In [1]: import numpy as np

In [2]: import numpy.linalg as la

In [3]: np.set_printoptions(precision=2, suppress=True, linewidth=120)

In [4]: def rnd(a):
   ...:     return np.round(a, 2) + 0
   ...: 

In [5]: W0 = np.loadtxt("layer8.csv", delimiter=",")

In [6]: print(rnd(W0))
[[ 2.01  0.08  0.1   0.19 -0.19  0.27  0.09 -0.01 -0.3  -0.06 -0.24  0.14]
 [ 0.08  0.9  -0.16 -0.35  0.22  0.24 -0.26  0.2   0.49  0.02 -0.44  0.36]
 [ 0.1  -0.16  1.51  0.09 -0.18 -0.34 -0.57  0.15  0.28 -0.04 -0.32 -0.15]
 [ 0.19 -0.35  0.09  1.45 -0.25  0.13  0.47  0.37  0.04  0.02 -0.49  0.2 ]
 [-0.19  0.22 -0.18 -0.25  1.6   0.12  0.37 -0.42 -0.07  0.04 -0.29 -0.46]
 [ 0.27  0.24 -0.34  0.13  0.12  1.34  0.04  0.42 -0.13  0.18  0.26  0.4 ]
 [ 0.09 -0.26 -0.57  0.47  0.37  0.04  1.95 -0.02  0.05  0.21  0.45  0.4 ]
 [-0.01  0.2   0.15  0.37 -0.42  0.42 -0.02  1.96 -0.45 -0.16 -0.49  0.07]
 [-0.3   0.49  0.28  0.04 -0.07 -0.13  0.05 -0.45  1.53  0.01 -0.14 -0.04]
 [-0.06  0.02 -0.04  0.02  0.04  0.18  0.21 -0.16  0.01  2.04  0.19 -0.1 ]
 [-0.24 -0.44 -0.32 -0.49 -0.29  0.26  0.45 -0.49 -0.14  0.19  1.15  0.13]
 [ 0.14  0.36 -0.15  0.2  -0.46  0.4   0.4   0.07 -0.04 -0.1   0.13  1.55]]

In [7]: # equal to its transpose

In [8]: vals, V = la.eigh(W0)

In [9]: vec = np.array([0, 0, 4, 0, 2, 1, 4, 5, 4, 2, 2, 3])

In [10]: print(rnd(vec @ W0 @ vec))
132.67

In [11]: print(rnd(V * np.maximum(vals, 0) @ V.T))
[[ 2.01  0.08  0.1   0.19 -0.19  0.27  0.09 -0.01 -0.3  -0.06 -0.24  0.14]
 [ 0.08  0.9  -0.16 -0.35  0.22  0.24 -0.26  0.2   0.49  0.02 -0.44  0.36]
 [ 0.1  -0.16  1.51  0.09 -0.18 -0.34 -0.57  0.15  0.28 -0.04 -0.32 -0.15]
 [ 0.19 -0.35  0.09  1.45 -0.25  0.13  0.47  0.37  0.04  0.02 -0.49  0.2 ]
 [-0.19  0.22 -0.18 -0.25  1.6   0.12  0.37 -0.42 -0.07  0.04 -0.29 -0.46]
 [ 0.27  0.24 -0.34  0.13  0.12  1.34  0.04  0.42 -0.13  0.18  0.26  0.4 ]
 [ 0.09 -0.26 -0.57  0.47  0.37  0.04  1.95 -0.02  0.05  0.21  0.45  0.4 ]
 [-0.01  0.2   0.15  0.37 -0.42  0.42 -0.02  1.96 -0.45 -0.16 -0.49  0.07]
 [-0.3   0.49  0.28  0.04 -0.07 -0.13  0.05 -0.45  1.53  0.01 -0.14 -0.04]
 [-0.06  0.02 -0.04  0.02  0.04  0.18  0.21 -0.16  0.01  2.04  0.19 -0.1 ]
 [-0.24 -0.44 -0.32 -0.49 -0.29  0.26  0.45 -0.49 -0.14  0.19  1.15  0.13]
 [ 0.14  0.36 -0.15  0.2  -0.46  0.4   0.4   0.07 -0.04 -0.1   0.13  1.55]]
